% python3 -q
>>> import numpy as np
>>> np.set_printoptions(precision=3, suppress=True, linewidth=100, sign=" ")
>>> def rd(a):
...     return np.round(a, 3) + 0
... 
>>> feats = 5 * np.eye(3) + np.ones((3, 3))
>>> print(feats)
[[ 6.  1.  1.]
 [ 1.  6.  1.]
 [ 1.  1.  6.]]
>>> vec = np.ones(3)
>>> for _ in range(5):
...     vec = feats @ vec
...     vec /= np.linalg.norm(vec)
...     print(round(vec @ feats @ vec, 3))
... 
8.0
8.0
8.0
8.0
8.0
>>> rd(vec)
array([ 0.577,  0.577,  0.577])
>>> Lm = np.linalg.cholesky(feats)
>>> rd(feats / np.sqrt(np.outer(np.diag(feats), np.diag(feats))))
array([[ 1.   ,  0.167,  0.167],
       [ 0.167,  1.   ,  0.167],
       [ 0.167,  0.167,  1.   ]])
>>> print(rd(np.prod(np.diag(Lm)) ** 2), rd(np.linalg.det(feats)))
200.0 200.0
>>> rd(np.diag(Lm) ** 2)
array([ 6.   ,  5.833,  5.714])
>>> data = np.load("layer5.npy")
>>> data
array([[20. , -1.9],
       [ 2. ,  2.2],
       [ 6. ,  0.1],
       [-8. ,  0.7]])
>>> # column 0 is much longer than the rest
>>> Y = data / np.sqrt((data ** 2).mean(axis=1, keepdims=True))
>>> rd(np.linalg.norm(Y, axis=1))
array([ 1.414,  1.414,  1.414,  1.414])
>>> rd(data - data.mean(axis=1, keepdims=True))
array([[ 10.95, -10.95],
       [ -0.1 ,   0.1 ],
       [  2.95,  -2.95],
       [ -4.35,   4.35]])
>>> np.linalg.matrix_rank(Y) == np.linalg.matrix_rank(data)
np.True_
>>> proj = data @ np.linalg.solve(data.T @ data, data.T)
>>> rd((np.eye(4) - proj) @ data)
array([[ 0.,  0.],
       [ 0.,  0.],
       [ 0.,  0.],
       [ 0.,  0.]])
>>> np.allclose(proj @ proj, proj)
True
>>> np.linalg.matrix_rank(np.eye(4) - proj)
np.int64(2)
>>> rd(np.linalg.eigvalsh(proj))
array([ 0.,  0.,  1.,  1.])
>>> Y = np.c_[data[:, :1] @ np.array([[-8]]), np.array([1, -1, 3, 3])]
>>> Y
array([[-160.,    1.],
       [ -16.,   -1.],
       [ -48.,    3.],
       [  64.,    3.]])
>>> rd(np.linalg.norm(np.linalg.qr(data)[0].T @ Y, axis=0) ** 2 / ((Y ** 2).sum(axis=0) + 1e-12))
array([ 1.   ,  0.019])
>>> print(np.linalg.matrix_rank(Y))
2
>>> u = np.array([3, 1, 2])
>>> rng = np.random.default_rng(423)
>>> K = np.outer(rng.normal(size=20), u) + 0.3 * rng.normal(size=(20, 3))
>>> rd(K)
array([[ 2.827,  1.175,  1.247],
       [ 0.51 , -0.384,  0.824],
       [-3.745, -1.076, -2.25 ],
       [ 1.724,  1.108,  0.767],
       [ 1.464,  0.83 ,  1.187],
       [ 3.432,  1.257,  2.769],
       [ 5.928,  1.916,  3.349],
       [ 1.627,  0.712,  1.37 ],
       [-3.435, -0.652, -2.498],
       [-1.554, -0.521, -1.23 ],
       [-0.728, -0.607, -0.215],
       [-0.076,  0.323,  0.181],
       [ 2.437,  0.732,  2.209],
       [-0.16 , -0.122, -0.218],
       [-4.193, -1.707, -2.69 ],
       [-2.883, -0.445, -1.825],
       [-6.051, -1.92 , -3.129],
       [-3.606, -1.623, -2.923],
       [ 4.504,  1.607,  2.581],
       [-0.852, -0.591, -0.433]])
>>> Q, R = np.linalg.qr(data)
>>> Q.shape, R.shape
((4, 2), (2, 2))
>>> print(rd(R))
[[-22.45    1.719]
 [  0.     -2.448]]
>>> rd(Q @ R)
array([[20. , -1.9],
       [ 2. ,  2.2],
       [ 6. ,  0.1],
       [-8. ,  0.7]])
>>> rd(abs(R[0, 0])), rd(np.linalg.norm(data[:, 0]))
(np.float64(22.45), np.float64(22.45))
>>> rd(Q.T @ Q)
array([[ 1.,  0.],
       [ 0.,  1.]])
>>> np.allclose(R.T @ R, data.T @ data)
True
>>> print(rd(Q))
[[-0.891  0.15 ]
 [-0.089 -0.961]
 [-0.267 -0.229]
 [ 0.356 -0.036]]
>>> rd(np.abs(np.diag(R)))
array([ 22.45 ,   2.448])
